>>> import numpy as np
>>> import numpy.linalg as la
>>> np.set_printoptions(precision=2, suppress=True, linewidth=200, sign=" ")
>>> F = np.loadtxt("sample7.csv", delimiter=",")
>>> F
array([[ 1.,  2.,  2.,  0.,  0.],
       [ 1.,  1.,  2.,  0.,  0.],
       [ 2.,  0.,  1.,  0.,  0.],
       [ 0.,  0.,  0.,  1.,  0.],
       [ 0.,  0.,  0.,  1.,  1.]])
>>> vec = np.array([0, 2, 1, 2, 0])
>>> rhs = F @ vec
>>> rhs
array([ 6.,  4.,  1.,  2.,  2.])
>>> la.solve(F, 3 * rhs)
array([ 0.,  6.,  3.,  6.,  0.])
>>> la.solve(F, rhs)
array([ 0.,  2.,  1.,  2.,  0.])
>>> la.solve(F.T, F[2])
array([ 0.,  0.,  1.,  0.,  0.])
>>> out = np.array([[2, 1], [1, 1]])
>>> out[-1] = out[0]
>>> E = out + 0.3 * np.eye(2)
>>> E
array([[ 2.3,  1. ],
       [ 2. ,  1.3]])
>>> vec = np.array([6, 6])
>>> rhs = E @ vec
>>> c, lr = np.zeros(2), 1 / la.norm(E, 2) ** 2
>>> for i in range(12):
...     c -= lr * E.T @ (E @ c - rhs)
...     if i % 2 == 0: print(i, round(la.norm(E @ c - rhs), 2))
... 
0 0.71
2 0.7
4 0.69
6 0.68
8 0.67
10 0.66
>>> c
array([ 7.07,  3.99])
>>> np.round(la.cond(E), 2)
np.float64(12.02)
>>> np.abs(E).max()
np.float64(2.3)
>>> la.rank(E)
Traceback (most recent call last):
  File "<python-input-22>", line 1, in <module>
    la.rank(E)
    ^^^^^^^
AttributeError: module 'numpy.linalg' has no attribute 'rank'
>>> E[2]
Traceback (most recent call last):
  File "<python-input-23>", line 1, in <module>
    E[2]
    ~^^^
IndexError: index 2 is out of bounds for axis 0 with size 2
>>> E[:, 2]
Traceback (most recent call last):
  File "<python-input-24>", line 1, in <module>
    E[:, 2]
    ~^^^^^^
IndexError: index 2 is out of bounds for axis 1 with size 2
>>> print(E.sum(axis=0))
[ 4.3  2.3]
>>> E.mean(axis=0)
array([ 2.15,  1.15])
>>> vec = np.array([0, 2])
>>> rhs = E @ vec
>>> rhs
array([ 2. ,  2.6])
>>> np.round(la.solve(E, rhs + E[:, 1]), 2) + 0
array([ 0.,  3.])
>>> print(la.solve(E, rhs))
[ 0.  2.]
>>> print(np.round(la.solve(E.T, E[0]), 2) + 0)
[ 1.  0.]
>>> la.solve(E, 2 * rhs)
array([ 0.,  4.])
>>> np.allclose(E @ E.T, E.T @ E)
False
>>> print(la.matrix_power(E, 2))
[[ 7.29  3.6 ]
 [ 7.2   3.69]]
>>> print(E @ E)
[[ 7.29  3.6 ]
 [ 7.2   3.69]]
>>> assert E == E.T
Traceback (most recent call last):
  File "<python-input-37>", line 1, in <module>
    assert E == E.T
           ^^^^^^^^
ValueError: The truth value of an array with more than one element is ambiguous. Use a.any() or a.all()
>>> np.sort(np.abs(la.eigvals(E)))
array([ 0.3,  3.3])
>>> G = E.T @ E
>>> np.allclose(G, G.T)
True
>>> print((E @ E.T).shape)
(2, 2)
>>> la.matrix_rank(G)
np.int64(2)
>>> C = np.sign(np.array([[1, 1, 1, -2], [-2, -2, 2, -2], [2, 2, 2, 2], [0, 1, 0, 0]]))
>>> out = (np.tril(C, -1) + np.eye(4)) @ (np.triu(C, 1) + np.eye(4))
>>> evals = np.array([2, 0, 0, 0])
>>> K = np.rint(out * evals @ la.inv(out)) + 0
>>> K
array([[ 0., -2.,  0.,  0.],
       [ 0.,  2.,  0.,  0.],
       [ 0., -2.,  0.,  0.],
       [ 0.,  0.,  0.,  0.]])
>>> la.svd(K, compute_uv=False)
array([ 3.46,  0.  ,  0.  ,  0.  ])
>>> print(la.pinv(K))
[[ 0.    0.    0.    0.  ]
 [-0.17  0.17 -0.17  0.  ]
 [ 0.    0.    0.    0.  ]
 [ 0.    0.    0.    0.  ]]
>>> print([round(float(x), 2) for x in la.svd(K, compute_uv=False)[:3]])
[3.46, 0.0, 0.0]
>>> np.argsort(-la.norm(K, axis=0).round(6), kind="stable")[:3]
array([ 1,  0,  2])
>>> print(np.abs(np.diag(la.qr(K)[1])) > 1e-9)
[False  True False False]
>>> np.allclose(K[:-1].T @ la.lstsq(K[:-1].T, K[-1])[0], K[-1])
True
>>> m1 = np.loadtxt("arr.csv", delimiter=",")
>>> print(m1)
[[-0.2   0.6  -0.5   0.6  -1.4  -2.77]
 [-1.9  -0.5   0.2  -0.2   1.1   2.12]
 [-0.7  -0.1  -1.    0.6   0.5   0.9 ]
 [ 0.   -0.5  -0.6  -1.7  -2.3  -4.74]
 [-0.5   0.6   2.2   0.3   0.2   0.43]
 [ 0.7  -0.2  -2.1   0.6  -0.9  -2.1 ]
 [ 0.8  -0.1   1.4   0.6   0.6   1.29]
 [-0.7   0.7  -0.4  -1.   -0.7  -1.43]
 [ 0.    0.2   0.6  -0.5  -1.   -1.95]
 [ 1.    1.    2.3   0.4  -1.1  -2.24]
 [ 0.4   0.1   0.7   0.3   0.3   0.51]
 [-0.5  -1.1  -0.3   0.9   2.3   4.62]
 [-2.6   1.5   0.4   1.4   0.    0.  ]
 [ 1.3   0.8  -0.1  -2.   -2.   -3.99]
 [-0.3  -0.6  -0.1   1.8  -0.4  -0.87]
 [ 0.1   0.9   0.5  -0.3  -0.5  -1.06]
 [ 1.1  -0.5   0.4  -0.6   0.2   0.33]
 [-1.9   0.8  -0.2  -0.7  -1.1  -2.12]
 [ 0.5  -1.1  -1.5   2.   -0.9  -1.69]
 [ 0.    0.2   0.7   1.    1.7   3.25]
 [-1.4  -0.8   1.8  -1.2   0.3   0.68]]
>>> z = m1[:, 3] > np.median(m1[:, 3])
>>> f = m1[z].mean(axis=0) - m1[~z].mean(axis=0)
>>> print(np.round((((m1 - m1.mean(axis=0)) @ f > 0) == z).mean(), 2))
0.71
>>> f
array([ 0.19, -0.15, -0.53,  1.68,  0.54,  1.06])
